% ipython --no-banner

In [1]: import numpy as np

In [2]: import numpy.linalg as la

In [3]: np.set_printoptions(precision=2, suppress=True, linewidth=120)

In [4]: J = np.array([[-2, 3, -3, 7], [8, -9, 9, 8], [0, 6, -6, -6]])

In [5]: print(J)
[[-2  3 -3  7]
 [ 8 -9  9  8]
 [ 0  6 -6 -6]]

In [6]: A2 = np.array([[1, -2, -3], [3, -1, -3], [3, 2, 0], [-1, -3, -1]])

In [7]: print(la.matrix_rank(J @ A2))
3

In [8]: print(np.vstack([J, A2.T]).shape)
(6, 4)

In [9]: print(A2.T @ J.T)
[[ -9   0   6]
 [-26 -13   0]
 [-10  -5 -12]]

In [10]: print(np.einsum("ij,ij->i", J, J))
[ 71 290 108]

In [11]: A2 = J / np.sqrt((J ** 2).mean(axis=1, keepdims=True))

In [12]: print(la.matrix_rank(J - J.mean(axis=1, keepdims=True)))
3

In [13]: print(la.norm(A2, axis=1))
[2. 2. 2.]

In [14]: print(np.count_nonzero(J))
11

In [15]: print(J.sum(axis=1))
[ 5 16 -6]

In [16]: print(la.svd(J, compute_uv=False))
[19.49  8.57  3.96]

In [17]: print(J.sum(axis=0))
[6 0 0 9]

In [18]: print(np.round(la.norm(J), 2))
21.66

In [19]: u, g = J[0], J[2]

In [20]: print(u @ g)
-6

In [21]: pr = (u @ g) / (u @ u) * u

In [22]: print(la.matrix_rank(np.outer(u, g)))
1

In [23]: print(round(float((g - pr) @ u), 2))
-0.0

In [24]: arr = np.load("w.npy")

In [25]: print(arr)
[[-0.9  2.7  0.5 -0.2 -1.   0.1 -0.6 -1.6]
 [-1.4  3.6  0.4 -0.8  0.2  1.4  0.1 -0.1]
 [-1.6 -5.1  0.  -0.8  0.4 -0.8  0.   0.4]]

In [26]: A2 = arr / la.norm(arr, axis=1, keepdims=True)

In [27]: gram = A2 @ A2.T

In [28]: print((np.abs(gram) > 0.9).astype(int))
[[1 0 0]
 [0 1 0]
 [0 0 1]]

In [29]: print(round(float(np.degrees(np.arccos(np.clip(gram[2, 0], -1, 1)))), 2))
133.58

In [30]: print(np.argwhere(np.triu(np.abs(gram) > 0.95, 1)))
[]

In [31]: gram = arr.T @ arr

In [32]: print(np.round(la.eigvalsh(gram)[::-1], 2) + 0)
[49.75  7.15  3.33  0.    0.    0.    0.    0.  ]

In [33]: print(la.svd(arr, compute_uv=False) ** 2)
[49.75  7.15  3.33]

In [34]: print(np.allclose(gram, gram.T))
True

In [35]: print(np.diag(gram))
[ 5.33 46.26  0.41  1.32  1.2   2.61  0.37  2.73]

In [36]: def softmax(z):
    ...:     e = np.exp(z - z.max(axis=-1, keepdims=True))
    ...:     return e / e.sum(axis=-1, keepdims=True)
    ...: 

In [37]: print(softmax(arr[1]))
[0.01 0.79 0.03 0.01 0.03 0.09 0.02 0.02]

In [38]: print(softmax(arr).sum(axis=1))
[1. 1. 1.]

In [39]: scores = arr @ arr.T / np.sqrt(8)

In [40]: print(np.round(softmax(scores), 2) + 0)
[[0.58 0.42 0.  ]
 [0.1  0.9  0.  ]
 [0.   0.   1.  ]]
